In [1]: import numpy as np

In [2]: np.set_printoptions(suppress=True, linewidth=160)

In [3]: def tidy(a):
   ...:     return np.round(a, 3) + 0
   ...: 

In [4]: K = np.load("mat.npy")

In [5]: K
Out[5]: 
array([[-5, -2,  5,  5, -2],
       [-1, -1,  1, -2,  0],
       [ 3, -5, -1,  5,  2],
       [-2, -4,  1, -4, -1],
       [-4, -1,  2,  2,  1],
       [-5, -5, -5, -5, -4],
       [-4, -4,  5,  3, -1],
       [ 3, -5, -1,  5,  2]])

In [6]: A2 = np.c_[K[:, :4] @ np.array([[5, 4, 9, 3], [0, 7, 1, 8], [1, 2, 7, 2], [1, 8, 7, 4]]), np.array([2, 2, -1, -2, 1, -1, -3, 2])]

In [7]: A2
Out[7]: 
array([[ -15,   16,   23,   -1,    2],
       [  -6,  -25,  -17,  -17,    2],
       [  19,   15,   50,  -13,   -1],
       [ -13,  -66,  -43,  -52,   -2],
       [ -16,   -3,   -9,   -8,    1],
       [ -35, -105, -120,  -85,   -1],
       [ -12,  -10,   16,  -22,   -3],
       [  19,   15,   50,  -13,    2]])

In [8]: tidy(np.linalg.norm(A2 - K @ np.linalg.lstsq(K, A2)[0], axis=0))
Out[8]: array([0.   , 0.   , 0.   , 0.   , 4.537])

In [9]: np.linalg.matrix_rank(A2)
Out[9]: np.int64(5)

In [10]: x0 = np.array([-1, 5, -5, -1, 2])

In [11]: A2 @ np.ones(5)
Out[11]: array([  25.,  -63.,   70., -176.,  -35., -346.,  -31.,   73.])

In [12]: np.sign((A2 @ x0).round(6))
Out[12]: array([-1, -1, -1, -1,  1,  1, -1, -1])

In [13]: (A2 @ x0).argmax()
Out[13]: np.int64(5)

In [14]: np.linalg.norm(A2 @ x0) <= np.linalg.norm(A2, 2) * np.linalg.norm(x0) + 1e-9
Out[14]: np.True_

In [15]: (A2 * x0).sum(axis=1)
Out[15]: array([ -15,  -13, -183,  -54,   56,  193, -102, -177])

In [16]: A2 * x0
Out[16]: 
array([[  15,   80, -115,    1,    4],
       [   6, -125,   85,   17,    4],
       [ -19,   75, -250,   13,   -2],
       [  13, -330,  215,   52,   -4],
       [  16,  -15,   45,    8,    2],
       [  35, -525,  600,   85,   -2],
       [  12,  -50,  -80,   22,   -6],
       [ -19,   75, -250,   13,    4]])

In [17]: A2 @ (2 * x0)
Out[17]: array([ -30,  -26, -366, -108,  112,  386, -204, -354])

In [18]: hat = K @ np.linalg.solve(K.T @ K, K.T)

In [19]: tidy(hat @ K[:, 0])
Out[19]: array([-5., -1.,  3., -2., -4., -5., -4.,  3.])

In [20]: tidy(np.linalg.eigvalsh(hat))
Out[20]: array([0., 0., 0., 1., 1., 1., 1., 1.])

In [21]: np.allclose(hat @ hat, hat)
Out[21]: True

In [22]: np.trace(hat)
Out[22]: np.float64(5.0)

In [23]: tidy(np.linalg.norm(K[3] - K[6]))
Out[23]: np.float64(8.307)

In [24]: tidy(np.linalg.norm(K, axis=1))
Out[24]: array([ 9.11 ,  2.646,  8.   ,  6.164,  5.099, 10.77 ,  8.185,  8.   ])

In [25]: K[3] @ K[6]
Out[25]: np.int64(18)

In [26]: tidy(np.linalg.norm(K) ** 2 / np.linalg.norm(K, 2) ** 2)
Out[26]: np.float64(2.544)

In [27]: data = np.loadtxt("layer13.csv", delimiter=",")

In [28]: data
Out[28]: 
array([[ -2.,   9.,  -9.,   9.,  -7.,   4.,  -8.],
       [ -5.,  10.,   0.,  17.,  -7.,  -2.,  -6.],
       [  0.,  17.,   8.,  16.,   1.,  -4.,  -1.],
       [  0.,  13.,   5.,   8.,   2.,   0.,  -8.],
       [ -2.,  11.,   4.,   0.,  -6.,   2., -10.],
       [  1.,   5.,  -3.,   0., -11.,  -3.,  -8.],
       [  1.,   9.,  -9.,   6.,  -6., -10.,   0.],
       [  6.,   7., -18.,  15.,  -2., -16.,  -2.],
       [  8.,   2., -19.,  22.,   3., -11.,  -4.],
       [ 15.,  10., -24.,  19.,  -5.,  -4.,   1.],
       [ 12.,   3., -28.,  13., -14.,   3.,  -1.],
       [  5.,  -1., -30.,  11.,  -8.,   2.,  -1.],
       [  6.,  -5., -33.,  16.,  -5.,  10.,  -4.],
       [  3.,  -9., -24.,  25.,  -2.,   2.,  -9.],
       [ -4., -12., -29.,  32.,   0.,  11., -14.],
       [  1.,  -6., -24.,  39.,  -9.,  15., -23.],
       [  0.,  -8., -32.,  44.,  -6.,   8., -15.],
       [ -7., -13., -31.,  46., -12.,  11., -19.],
       [-15., -14., -25.,  40., -18.,  17., -19.],
       [-20., -21., -24.,  47., -13.,  25., -13.]])

In [29]: cen = data - data.mean(axis=1)
ValueError: operands could not be broadcast together with shapes (20,7) (20,) 


In [30]: cen = data - data.mean(axis=0)

In [31]: U, sv, Vh = np.linalg.svd(cen, full_matrices=False)

In [32]: np.searchsorted(np.cumsum(sv ** 2) / (sv ** 2).sum(), 0.9) + 1
Out[32]: np.int64(3)

In [33]: tidy(cen.mean(axis=0))
Out[33]: array([0., 0., 0., 0., 0., 0., 0.])

In [34]: np.linalg.matrix_rank(cen)
Out[34]: np.int64(7)

In [35]: tidy((sv ** 2).sum() ** 2 / (sv ** 4).sum())
Out[35]: np.float64(1.992)

In [36]: np.abs(U[:, 0]).argmax()
Out[36]: np.int64(19)

In [37]: tidy(sv)
Out[37]: array([100.358,  51.487,  32.123,  19.425,  18.324,  16.256,   7.719])

In [38]: tidy(np.abs(Vh[-1]))
Out[38]: array([0.556, 0.611, 0.471, 0.099, 0.212, 0.011, 0.202])

In [39]: tidy(Vh[0] * np.sign(Vh[0, np.abs(Vh[0]).argmax()]))
Out[39]: array([-0.181, -0.443, -0.454,  0.612, -0.114,  0.356, -0.222])

In [40]: x0 = np.array([9, 3, 1, 4, 8, -2, 7])

In [41]: rhs = data @ x0

In [42]: rhs
Out[42]: array([ -84.,  -41.,  132.,   36., -103., -117.,   23.,  119.,  165.,  192.,   16.,  -19.,  -18.,   -7.,  -93., -140.,  -49., -200., -353., -324.])

In [43]: tidy(np.linalg.solve(data.T @ data, data.T @ rhs))
Out[43]: array([ 9.,  3.,  1.,  4.,  8., -2.,  7.])

In [44]: rng = np.random.default_rng(3610)

In [45]: rhs = rhs + 0.05 * rng.normal(size=20)

In [46]: tidy(rhs)
Out[46]: 
array([ -83.944,  -41.014,  131.992,   36.077, -102.96 , -116.965,   22.988,  118.959,  164.944,  191.983,   15.968,  -18.963,  -18.078,   -7.037,  -92.99 ,
       -139.956,  -49.021, -200.   , -353.031, -324.033])

In [47]: b, *_ = np.linalg.lstsq(data, rhs)

In [48]: tidy(b)
Out[48]: array([ 8.999,  3.002,  1.   ,  3.998,  8.001, -1.998,  6.995])

In [49]: tidy(np.linalg.norm(rhs - data @ b))
Out[49]: np.float64(0.113)

In [50]: tidy(data.T @ (rhs - data @ b))
Out[50]: array([0., 0., 0., 0., 0., 0., 0.])

In [51]: t3 = np.stack([K, 5 * K, K[::-1]])

In [52]: np.linalg.matrix_rank(t3)
Out[52]: array([5, 5, 5])

In [53]: (t3 @ K.T).shape
Out[53]: (3, 8, 8)

In [54]: np.einsum("bij,cij->bc", t3, t3)
Out[54]: 
array([[  465,  2325,    10],
       [ 2325, 11625,    50],
       [   10,    50,   465]])

In [55]: t3.shape
Out[55]: (3, 8, 5)

In [56]: F = np.load("dump.npy")

In [57]: F
Out[57]: 
array([[0, 1, 0, 0],
       [1, 0, 0, 0],
       [0, 0, 0, 0],
       [0, 0, 0, 0]])

In [58]: # columns 2 and 3 are equal

In [59]: np.linalg.lstsq(F[:-1].T, F[-1])[2]
Out[59]: np.int32(2)

In [60]: np.unique(F.round(6), axis=0).shape
Out[60]: (3, 4)

In [61]: tidy(np.linalg.norm(F, axis=0))
Out[61]: array([1., 1., 0., 0.])

In [62]: tidy(np.linalg.svd(F, compute_uv=False))
Out[62]: array([1., 1., 0., 0.])

In [63]: t3 = np.stack([F, 4 * F, F[::-1]])

In [64]: np.linalg.matrix_rank(t3.reshape(3, -1))
Out[64]: np.int64(2)

In [65]: np.linalg.matrix_rank(t3)
Out[65]: array([2, 2, 2])
